% ipython --no-banner

In [1]: import numpy as np

In [2]: np.set_printoptions(precision=4, suppress=True, linewidth=200, legacy="1.25")

In [3]: F = np.load("data.npy")

In [4]: F
Out[4]: 
array([[ -2.2154,  -4.3391,  18.9556,  -2.2154,  -2.5744,  -1.3751,  -1.8767],
       [ -1.8011,   7.4107, -13.7581,  -1.8011,  -0.8776,  11.0358,  -5.1719],
       [ -3.4774,  -2.4722,  18.184 ,  -3.4774,  -3.5589,   2.6624,  -4.392 ],
       [ -0.1841,   6.6271, -17.0588,  -0.1841,   0.5625,   7.6498,  -2.4851],
       [  1.9251,   4.693 , -18.9317,   1.9251,   2.3396,   2.2199,   1.3233],
       [ -1.5219,  -5.1462,  18.7963,  -1.5219,  -2.0092,  -3.3506,  -0.5675],
       [  4.0307,   1.4212, -17.2254,   4.0307,   3.9647,  -4.6908,   5.5723],
       [  0.5981,  -6.8864,  16.3702,   0.5981,  -0.2003,  -8.5818,   3.1925],
       [  3.0976,  -7.5253,   9.7423,   3.0976,   2.0893, -13.1799,   7.1548],
       [ -4.6349,   6.6048,  -2.163 ,  -4.6349,  -3.6436,  14.5486,  -9.154 ],
       [ -5.3319,   2.9773,   9.8337,  -5.3319,  -4.7049,  11.6022,  -8.9903]])

In [5]: # columns 0 and 3 are equal

In [6]: Uu, sv, Vh = np.linalg.svd(F)

In [7]: np.argmax(sv[:-1] / (sv[1:] + 1e-6)) + 1
Out[7]: 2

In [8]: out = Uu[:, :2] @ np.diag(sv[:2]) @ Vh[:2]

In [9]: out
Out[9]: 
array([[ -2.2154,  -4.3391,  18.9556,  -2.2154,  -2.5744,  -1.3751,  -1.8767],
       [ -1.8011,   7.4107, -13.7581,  -1.8011,  -0.8776,  11.0358,  -5.1719],
       [ -3.4774,  -2.4722,  18.184 ,  -3.4774,  -3.5589,   2.6624,  -4.392 ],
       [ -0.1841,   6.6271, -17.0588,  -0.1841,   0.5625,   7.6498,  -2.4851],
       [  1.9251,   4.693 , -18.9317,   1.9251,   2.3396,   2.2199,   1.3233],
       [ -1.5219,  -5.1462,  18.7963,  -1.5219,  -2.0092,  -3.3506,  -0.5675],
       [  4.0307,   1.4212, -17.2254,   4.0307,   3.9647,  -4.6908,   5.5723],
       [  0.5981,  -6.8864,  16.3702,   0.5981,  -0.2003,  -8.5818,   3.1925],
       [  3.0976,  -7.5253,   9.7423,   3.0976,   2.0893, -13.1799,   7.1548],
       [ -4.6349,   6.6048,  -2.163 ,  -4.6349,  -3.6436,  14.5486,  -9.154 ],
       [ -5.3319,   2.9773,   9.8337,  -5.3319,  -4.7049,  11.6022,  -8.9903]])

In [10]: np.linalg.matrix_rank(F, rtol=0.05)
Out[10]: 2

In [11]: round(float(np.linalg.norm(F - out, 2)), 4), round(sv[2], 4)
Out[11]: (0.0, 0.0)
